>>> import numpy as np
>>> import numpy.linalg as la
>>> np.set_printoptions(precision=2, suppress=True, linewidth=120)
>>> def tidy(a):
...     return np.round(a, 2) + 0
... 
>>> m1 = np.load("a.npy")
>>> tidy(m1)
array([[-0.91,  0.41, -0.03],
       [-0.23, -0.57, -0.79],
       [-0.34, -0.71,  0.61]])
>>> np.allclose(m1, m1.T)
False
>>> tidy(la.matrix_power(m1, 3))
array([[-0.44,  0.86,  0.25],
       [-0.73, -0.18, -0.66],
       [-0.53, -0.47,  0.71]])
>>> tidy(np.abs(la.eigvals(m1)).max())
np.float64(1.0)
>>> m1.inv()
Traceback (most recent call last):
  File "<python-input-9>", line 1, in <module>
    m1.inv()
    ^^^^^^
AttributeError: 'numpy.ndarray' object has no attribute 'inv'
>>> tidy(la.pinv(m1))
array([[-0.91, -0.23, -0.34],
       [ 0.41, -0.57, -0.71],
       [-0.03, -0.79,  0.61]])
>>> print(tidy(m1.T @ m1))
[[1. 0. 0.]
 [0. 1. 0.]
 [0. 0. 1.]]
>>> rng = np.random.default_rng(18)
>>> lab = rng.permutation(3)
>>> other = m1[:, lab] * rng.choice([-1, 1], 3)
>>> tidy(other)
array([[ 0.91,  0.03, -0.41],
       [ 0.23,  0.79,  0.57],
       [ 0.34, -0.61,  0.71]])
>>> Uu, _, vt = la.svd(m1.T @ other)
>>> tidy(Uu @ vt)
array([[-1.,  0.,  0.],
       [ 0.,  0., -1.],
       [ 0., -1.,  0.]])
>>> lab
array([0, 2, 1])
>>> arr = np.load("case5.npy")
>>> arr
array([[19.11, 23.57,  5.87, 40.06],
       [19.71, 24.64,  5.15, 38.43],
       [18.46, 25.43,  4.69, 39.77],
       [20.36, 25.85,  3.56, 38.32],
       [20.45, 24.79,  4.61, 41.17],
       [20.09, 24.32,  4.23, 38.72],
       [18.8 , 25.66,  4.16, 38.63],
       [20.42, 25.26,  4.99, 39.42],
       [19.29, 23.94,  3.72, 40.91],
       [20.87, 24.9 ,  6.36, 39.07],
       [20.51, 26.52,  4.7 , 39.41],
       [21.49, 25.66,  5.45, 40.31],
       [19.63, 24.7 ,  5.2 , 39.78],
       [18.98, 24.12,  4.6 , 39.98],
       [19.96, 24.27,  5.6 , 40.54],
       [21.43, 23.92,  4.8 , 39.09],
       [18.87, 24.25,  5.73, 39.37],
       [20.43, 24.31,  4.69, 39.33],
       [21.82, 25.8 ,  5.32, 41.57],
       [19.99, 26.13,  5.84, 40.45],
       [20.26, 25.46,  3.38, 39.05],
       [21.84, 23.82,  5.14, 38.85],
       [21.32, 24.97,  6.23, 39.75],
       [20.74, 25.42,  3.61, 39.01],
       [18.37, 24.49,  4.67, 39.13],
       [20.32, 26.39,  5.73, 38.41],
       [19.66, 23.76,  3.19, 40.41],
       [20.73, 26.43,  4.48, 40.18],
       [20.6 , 24.67,  4.24, 41.78],
       [18.83, 26.15,  4.82, 39.18],
       [19.72, 26.34,  6.77, 39.54],
       [20.27, 24.77,  5.81, 40.36],
       [21.35, 23.29,  4.75, 40.15]])
>>> cen = arr - arr.mean(axis=1)
Traceback (most recent call last):
  File "<python-input-21>", line 1, in <module>
    cen = arr - arr.mean(axis=1)
          ~~~~^~~~~~~~~~~~~~~~~~
ValueError: operands could not be broadcast together with shapes (33,4) (33,) 
>>> cen = arr - arr.mean(axis=0)
>>> Uu, sig, vt = la.svd(cen, full_matrices=False)
>>> np.abs(vt[0]).argmax()
np.int64(0)
>>> tidy((sig ** 2).sum() ** 2 / (sig ** 4).sum())
np.float64(3.84)
>>> tidy(sig)
array([5.74, 5.56, 4.74, 4.48])
>>> print(tidy(cen.mean(axis=0)))
[0. 0. 0. 0.]
>>> tidy(sig ** 2 / (sig ** 2).sum())
array([0.31, 0.29, 0.21, 0.19])
>>> Uu, sig, vt = la.svd(arr, full_matrices=False)
>>> (sig > 1e-8).sum()
np.int64(4)
>>> K = np.load("w.npy")
>>> print(K)
[[ 0. -3. -2. -2.  2.  1.  0.]
 [-1. -1.  2.  3.  3.  2.  0.]
 [ 0. -1. -3. -1. -3. -3.  0.]
 [-2. -2. -2. -2.  3.  2.  0.]
 [-1. -1.  3.  2.  1.  2.  0.]
 [-2. -3.  2. -3. -2.  0.  0.]
 [ 0.  0.  0.  0.  0.  0.  0.]]
>>> Uu, sig = la.svd(K)
Traceback (most recent call last):
  File "<python-input-33>", line 1, in <module>
    Uu, sig = la.svd(K)
    ^^^^^^^
ValueError: too many values to unpack (expected 2)
>>> Uu, sig, vt = la.svd(K, full_matrices=False)
>>> Uu.shape, sig.shape, vt.shape
((7, 7), (7,), (7, 7))
>>> tidy(sig / sig[0])
array([1.  , 0.86, 0.63, 0.3 , 0.18, 0.06, 0.  ])
>>> tidy(Uu.T @ K @ vt.T)
array([[8.38, 0.  , 0.  , 0.  , 0.  , 0.  , 0.  ],
       [0.  , 7.18, 0.  , 0.  , 0.  , 0.  , 0.  ],
       [0.  , 0.  , 5.25, 0.  , 0.  , 0.  , 0.  ],
       [0.  , 0.  , 0.  , 2.48, 0.  , 0.  , 0.  ],
       [0.  , 0.  , 0.  , 0.  , 1.53, 0.  , 0.  ],
       [0.  , 0.  , 0.  , 0.  , 0.  , 0.47, 0.  ],
       [0.  , 0.  , 0.  , 0.  , 0.  , 0.  , 0.  ]])
>>> (sig > 1e-8).sum()
np.int64(6)
>>> tidy(np.cumsum(sig ** 2) / np.sum(sig ** 2))
array([0.44, 0.77, 0.94, 0.98, 1.  , 1.  , 1.  ])
>>> Uu, sig, vt = la.svd(K)
>>> np.argmax(sig[:-1] / (sig[1:] + 1e-6)) + 1
np.int64(6)
>>> print(tidy(sig))
[8.38 7.18 5.25 2.48 1.53 0.47 0.  ]
>>> other = Uu[:, :6] @ np.diag(sig[:6]) @ vt[:6]
>>> tidy(np.abs(K - other).max())
np.float64(0.0)
>>> tidy(other)
array([[ 0., -3., -2., -2.,  2.,  1.,  0.],
       [-1., -1.,  2.,  3.,  3.,  2.,  0.],
       [ 0., -1., -3., -1., -3., -3.,  0.],
       [-2., -2., -2., -2.,  3.,  2.,  0.],
       [-1., -1.,  3.,  2.,  1.,  2.,  0.],
       [-2., -3.,  2., -3., -2.,  0.,  0.],
       [ 0.,  0.,  0.,  0.,  0.,  0.,  0.]])
>>> print(np.flatnonzero(la.matrix_power((K != 0) + (K.T != 0) + np.eye(7), 7)[3]))
[0 1 2 3 4 5]
>>> (la.matrix_power((K != 0) + (K.T != 0) + np.eye(7), 7) > 0).astype(int)
array([[1, 1, 1, 1, 1, 1, 0],
       [1, 1, 1, 1, 1, 1, 0],
       [1, 1, 1, 1, 1, 1, 0],
       [1, 1, 1, 1, 1, 1, 0],
       [1, 1, 1, 1, 1, 1, 0],
       [1, 1, 1, 1, 1, 1, 0],
       [0, 0, 0, 0, 0, 0, 1]])
>>> print(tidy(np.sort(la.eigvals(K).real)))
[-2.94 -2.94 -0.88 -0.06 -0.06  0.    1.88]
>>> la.cond(K) > 100
np.True_
>>> [round(float(x), 2) for x in la.svd(K, compute_uv=False)[:3]]
[8.38, 7.18, 5.25]
>>> A = np.minimum.outer(np.arange(1, 8), np.arange(1, 8)) * 4
>>> A
array([[ 4,  4,  4,  4,  4,  4,  4],
       [ 4,  8,  8,  8,  8,  8,  8],
       [ 4,  8, 12, 12, 12, 12, 12],
       [ 4,  8, 12, 16, 16, 16, 16],
       [ 4,  8, 12, 16, 20, 20, 20],
       [ 4,  8, 12, 16, 20, 24, 24],
       [ 4,  8, 12, 16, 20, 24, 28]])
>>> lab = rng.permutation(7)
>>> print(lab)
[2 1 5 3 0 4 6]
>>> other = A[lab][:, lab]
>>> tidy(np.sort(np.abs(la.eigvals(other))))
array([ 1.05,  1.2 ,  1.53,  2.23,  4.  , 10.47, 91.52])
>>> print(tidy(la.det(other)), tidy(la.det(A[lab])))
16384.0 -16384.0
>>> O, Rm = la.qr(A)
>>> tidy(abs(Rm[0, 0])), tidy(la.norm(A[:, 0]))
(np.float64(10.58), np.float64(10.58))
>>> O.shape, Rm.shape
((7, 7), (7, 7))
>>> tidy(O @ Rm)
array([[ 4.,  4.,  4.,  4.,  4.,  4.,  4.],
       [ 4.,  8.,  8.,  8.,  8.,  8.,  8.],
       [ 4.,  8., 12., 12., 12., 12., 12.],
       [ 4.,  8., 12., 16., 16., 16., 16.],
       [ 4.,  8., 12., 16., 20., 20., 20.],
       [ 4.,  8., 12., 16., 20., 24., 24.],
       [ 4.,  8., 12., 16., 20., 24., 28.]])
>>> feats = np.load("out13.npy")
>>> feats
array([[ -0.4,   0.5,  -1.1,  28. ,   0.9],
       [ -0.3,  -1.2,  -0.2,   0. ,  -1.4],
       [  0.6,   0.5,  -0.2, -16. ,  -0.2],
       [  0.3,  -1. ,  -0.8, -30. ,   0.2],
       [ -0.3,  -0.3,   0.1, -32. ,   0.2],
       [  1.2,  -1.7,  -0.3,  22. ,  -0.6]])
>>> x = np.array([2, -8, 6, 0, -3])
>>> rhs = feats @ x
>>> tidy(la.solve(feats.T @ feats, feats.T @ rhs))
array([ 2., -8.,  6.,  0., -3.])
>>> tidy(rhs)
array([-14.1,  12. ,  -3.4,   3.2,   1.8,  16. ])
>>> tidy(la.lstsq(feats, rhs)[0])
array([ 2., -8.,  6.,  0., -3.])
>>> print(tidy(la.pinv(feats) @ feats))
[[1. 0. 0. 0. 0.]
 [0. 1. 0. 0. 0.]
 [0. 0. 1. 0. 0.]
 [0. 0. 0. 1. 0.]
 [0. 0. 0. 0. 1.]]
>>> rhs = rhs + 0.05 * rng.normal(size=6)
>>> print(tidy(rhs))
[-14.02  12.14  -3.45   3.25   1.83  15.99]
>>> c, *_ = la.lstsq(feats, rhs)
>>> [round(float(la.norm(la.solve(feats.T @ feats + lam * np.eye(5), feats.T @ rhs))), 2) for lam in (0, 1, 10, 100)]
[10.6, 8.19, 3.82, 0.64]
>>> print(c.round())
[ 2. -8.  6.  0. -3.]
>>> tidy(np.abs(la.svd(feats)[2][-1]))
array([0.17, 0.49, 0.59, 0.  , 0.62])
>>> la.cond(feats) > 100
np.False_
>>> print(tidy(la.norm(feats, 2) / la.norm(feats)))
1.0
>>> la.matrix_rank(feats, rtol=0.1)
np.int64(1)
>>> [round(float(x), 2) for x in la.svd(feats, compute_uv=False)[:3]]
[58.72, 2.88, 1.67]
>>> proj = feats @ la.solve(feats.T @ feats, feats.T)
>>> tidy(proj @ feats[:, 2])
array([-1.1, -0.2, -0.2, -0.8,  0.1, -0.3])
>>> tidy(la.eigvalsh(proj))
array([0., 1., 1., 1., 1., 1.])
>>> np.allclose(proj @ proj, proj)
True
>>> tidy(np.diag(proj))
array([0.92, 1.  , 0.92, 0.77, 0.46, 0.93])
>>> print(tidy(proj))
[[ 0.92 -0.02 -0.08  0.13 -0.2  -0.08]
 [-0.02  1.   -0.02  0.03 -0.04 -0.02]
 [-0.08 -0.02  0.92  0.13 -0.2  -0.08]
 [ 0.13  0.03  0.13  0.77  0.35  0.13]
 [-0.2  -0.04 -0.2   0.35  0.46 -0.2 ]
 [-0.08 -0.02 -0.08  0.13 -0.2   0.93]]
>>> mat = np.loadtxt("block2.csv", delimiter=",")
>>> print(mat)
[[ -9.42  -5.47   2.89   2.09]
 [  4.76   1.72  -2.26  -0.38]
 [ 23.67   5.69  -2.48   2.56]
 [ 10.08   5.74  -2.09   5.26]
 [ -8.12   0.04   3.67  -1.64]
 [  5.48  -1.34   2.11   0.88]
 [  2.31   3.84  -3.16   6.9 ]
 [ -1.13   0.19   3.95  -1.25]
 [-10.65  -8.59  11.55  -9.12]
 [  4.78   4.55  -7.36   3.6 ]
 [  2.11   2.07  -1.61   4.11]
 [  7.42   2.42  -5.32   6.11]
 [  3.51   0.74  -0.65  -3.46]
 [ 14.29   4.71  -5.13   3.04]
 [ 20.7    8.08  -9.27   6.64]
 [-10.72  -6.74   9.4   -3.81]
 [ 10.34   6.29 -10.96   7.86]
 [ -2.97  -2.6    3.46  -7.56]
 [  2.4    4.79  -4.82  -1.57]
 [-10.61   0.2    0.24   3.54]
 [  2.21   3.75  -2.58  -3.5 ]]
>>> cen = mat - mat.mean(axis=0)
>>> evecs = la.svd(cen)[2][:1]
>>> other = cen - cen @ evecs.T @ evecs
>>> print(tidy(other.std(axis=0)))
[2.53 1.73 2.62 3.28]
>>> tidy((cen @ evecs.T).std(axis=0))
array([11.55])
>>> M = np.loadtxt("run12.csv", delimiter=",")
>>> M
array([[ 0.32,  0.16,  0.06,  0.11],
       [ 0.23, -0.58, -0.96,  0.72],
       [ 1.  ,  0.94,  0.8 ,  0.69],
       [ 0.99,  0.84,  0.35,  0.72],
       [ 0.99,  0.93,  0.93,  0.29],
       [ 0.3 ,  0.66,  0.94, -0.53],
       [ 1.  ,  0.91, -0.97,  1.  ],
       [ 1.  ,  0.82, -0.41,  0.91],
       [ 0.99,  0.85,  0.21,  0.79],
       [-0.95, -0.65, -0.03, -0.64],
       [-1.  , -0.73,  0.92, -0.98],
       [ 0.81,  0.78,  0.89, -0.14],
       [-0.58, -0.31, -0.12, -0.22],
       [-0.99, -0.35,  0.97, -0.97],
       [ 0.98,  0.63, -0.47,  0.82],
       [ 1.  ,  0.83, -0.17,  0.86],
       [-0.99, -0.87, -0.53, -0.69],
       [-0.96, -0.56,  0.43, -0.77],
       [ 0.71, -0.02, -0.75,  0.65],
       [-0.94, -0.49,  0.39, -0.7 ],
       [ 0.18, -0.38, -0.83,  0.52],
       [ 0.41, -0.35, -0.88,  0.64],
       [-1.  , -0.95,  0.09, -0.96],
       [-0.24, -0.35, -0.58,  0.18]])
>>> cen = M - M.mean(axis=0)
>>> evecs = la.svd(cen)[2][:2]
>>> other = cen - cen @ evecs.T @ evecs
>>> print(la.norm(other, axis=1).round(6).argmax())
6
>>> tidy(np.cov(cen @ evecs.T, rowvar=False))
array([[1.51, 0.  ],
       [0.  , 0.57]])
>>> tidy(la.norm(other) / la.norm(cen))
np.float64(0.14)
>>> print(tidy(other.std(axis=0)))
[0.09 0.12 0.08 0.11]
